$ ipython --no-banner

In [1]: import numpy as np

In [2]: import numpy.linalg as la

In [3]: np.set_printoptions(suppress=True, linewidth=160)

In [4]: J = np.array([[-3, -5, -2], [6, 10, 4], [-9, -15, -6]])

In [5]: U, sigma, VT = la.svd(J)

In [6]: np.argmax(sigma[:-1] / (sigma[1:] + 1e-6)) + 1
Out[6]: np.int64(1)

In [7]: sigma.round(2) + 0
Out[7]: array([23.07,  0.  ,  0.  ])

In [8]: M2 = U[:, :1] @ np.diag(sigma[:1]) @ VT[:1]

In [9]: np.round(np.abs(J - M2).max(), 2)
Out[9]: np.float64(0.0)

In [10]: W = np.array([[0, 0, -1, 2], [3, 0, 1, 0], [2, -2, 2, 0]])

In [11]: beta = np.array([-1, 2, -2, -1])

In [12]: act = np.maximum(J @ W + beta, 0)

In [13]: np.round((act > 0).mean(axis=0), 2)
Out[13]: array([0.33, 0.67, 0.33, 0.33])

In [14]: act
Out[14]: 
array([[ 0,  6,  0,  0],
       [37,  0, 10, 11],
       [ 0, 14,  0,  0]])

In [15]: (act > 0).astype(int)
Out[15]: 
array([[0, 1, 0, 0],
       [1, 0, 1, 1],
       [0, 1, 0, 0]])

In [16]: la.matrix_rank(act)
Out[16]: np.int64(2)

In [17]: basis = np.array([[-4, 4], [-3, 2], [-5, 0], [-5, 3]])

In [18]: W @ basis
Out[18]: 
array([[ -5,   6],
       [-17,  12],
       [-12,   4]])

In [19]: act @ basis
Out[19]: 
array([[ -18,   12],
       [-253,  181],
       [ -42,   28]])

In [20]: [round(float(x), 2) for x in la.svd(J, compute_uv=False)[:3]]
Out[20]: [23.07, 0.0, 0.0]

In [21]: la.cond(J) > 100
Out[21]: np.True_

In [22]: np.argsort(-la.norm(J, axis=0).round(6), kind="stable")[:3]
Out[22]: array([1, 0, 2])

In [23]: la.lstsq(J[:-1].T, J[-1])[2]
Out[23]: np.int32(1)

In [24]: np.abs(np.diag(la.qr(J)[1])) > 1e-9
Out[24]: array([ True, False, False])

In [25]: np.round(np.sort(np.abs(la.eigvals(J))), 2) + 0
Out[25]: array([0., 0., 1.])

In [26]: la.matrix_power(J, 2)
Out[26]: 
array([[ -3,  -5,  -2],
       [  6,  10,   4],
       [ -9, -15,  -6]])

In [27]: np.round(np.abs(la.eigvals(J)).max(), 2)
Out[27]: np.float64(1.0)

In [28]: (J + J.T) / 2
Out[28]: 
array([[-3. ,  0.5, -5.5],
       [ 0.5, 10. , -5.5],
       [-5.5, -5.5, -6. ]])

In [29]: J @ J
Out[29]: 
array([[ -3,  -5,  -2],
       [  6,  10,   4],
       [ -9, -15,  -6]])

In [30]: assert J == J.T
ValueError: The truth value of an array with more than one element is ambiguous. Use a.any() or a.all()


In [31]: W0 = np.array([[-6, 0, 2], [0, 0, 0], [0, 0, 0], [-3, 0, 1]])

In [32]: rank = la.matrix_rank(W0)

In [33]: rank
Out[33]: np.int64(1)

In [34]: null = la.svd(W0)[2][rank:].T

In [35]: np.round(null @ null.T, 2)
Out[35]: 
array([[0.1, 0. , 0.3],
       [0. , 1. , 0. ],
       [0.3, 0. , 0.9]])

In [36]: [int(la.matrix_rank(W0[:i])) for i in range(1, len(W0) + 1)]
Out[36]: [1, 1, 1, 1]

In [37]: np.round(W0 @ null, 2) + 0
Out[37]: 
array([[0., 0.],
       [0., 0.],
       [0., 0.],
       [0., 0.]])

In [38]: null.shape
Out[38]: (3, 2)

In [39]: U, sigma, VT = la.svd(W0, full_matrices=False)

In [40]: sigma.round(2) + 0
Out[40]: array([7.07, 0.  , 0.  ])

In [41]: np.round(VT @ VT.T, 2) + 0
Out[41]: 
array([[1., 0., 0.],
       [0., 1., 0.],
       [0., 0., 1.]])

In [42]: np.cumsum(sigma ** 2) / np.sum(sigma ** 2)
Out[42]: array([1., 1., 1.])

In [43]: np.abs(U[:, 0]).round(6).argmax()
Out[43]: np.int64(0)

In [44]: feats = np.minimum.outer(np.arange(1, 5), np.arange(1, 5)) * -2

In [45]: feats
Out[45]: 
array([[-2, -2, -2, -2],
       [-2, -4, -4, -4],
       [-2, -4, -6, -6],
       [-2, -4, -6, -8]])

In [46]: evals, V = la.eigh(feats)

In [47]: x0 = np.array([-4, -1, -4, -2])

In [48]: V * np.maximum(evals, 0) @ V.T
Out[48]: 
array([[0., 0., 0., 0.],
       [0., 0., 0., 0.],
       [0., 0., 0., 0.],
       [0., 0., 0., 0.]])

In [49]: np.round(V * np.abs(evals) @ V.T, 2)
Out[49]: 
array([[2., 2., 2., 2.],
       [2., 4., 4., 4.],
       [2., 4., 6., 6.],
       [2., 4., 6., 8.]])

In [50]: x0 @ feats @ x0
Out[50]: np.int64(-420)

In [51]: np.round(la.det(feats[::-1]), 2)
Out[51]: np.float64(16.0)

In [52]: round(float(la.det(feats.T)), 2)
Out[52]: 16.0

In [53]: np.einsum("ij,ji->", feats, feats)
Out[53]: np.int64(280)

In [54]: np.round(la.eigvals(feats), 2)
Out[54]: array([-16.58,  -2.  ,  -0.85,  -0.57])

In [55]: r0, g = feats[1], feats[3]

In [56]: r0 @ r0
Out[56]: np.int64(52)

In [57]: r0 @ g
Out[57]: np.int64(76)

In [58]: pr = (r0 @ g) / (r0 @ r0) * r0

In [59]: np.round((g - pr) @ r0, 2)
Out[59]: np.float64(0.0)

In [60]: pr.round(2)
Out[60]: array([-2.92, -5.85, -5.85, -5.85])
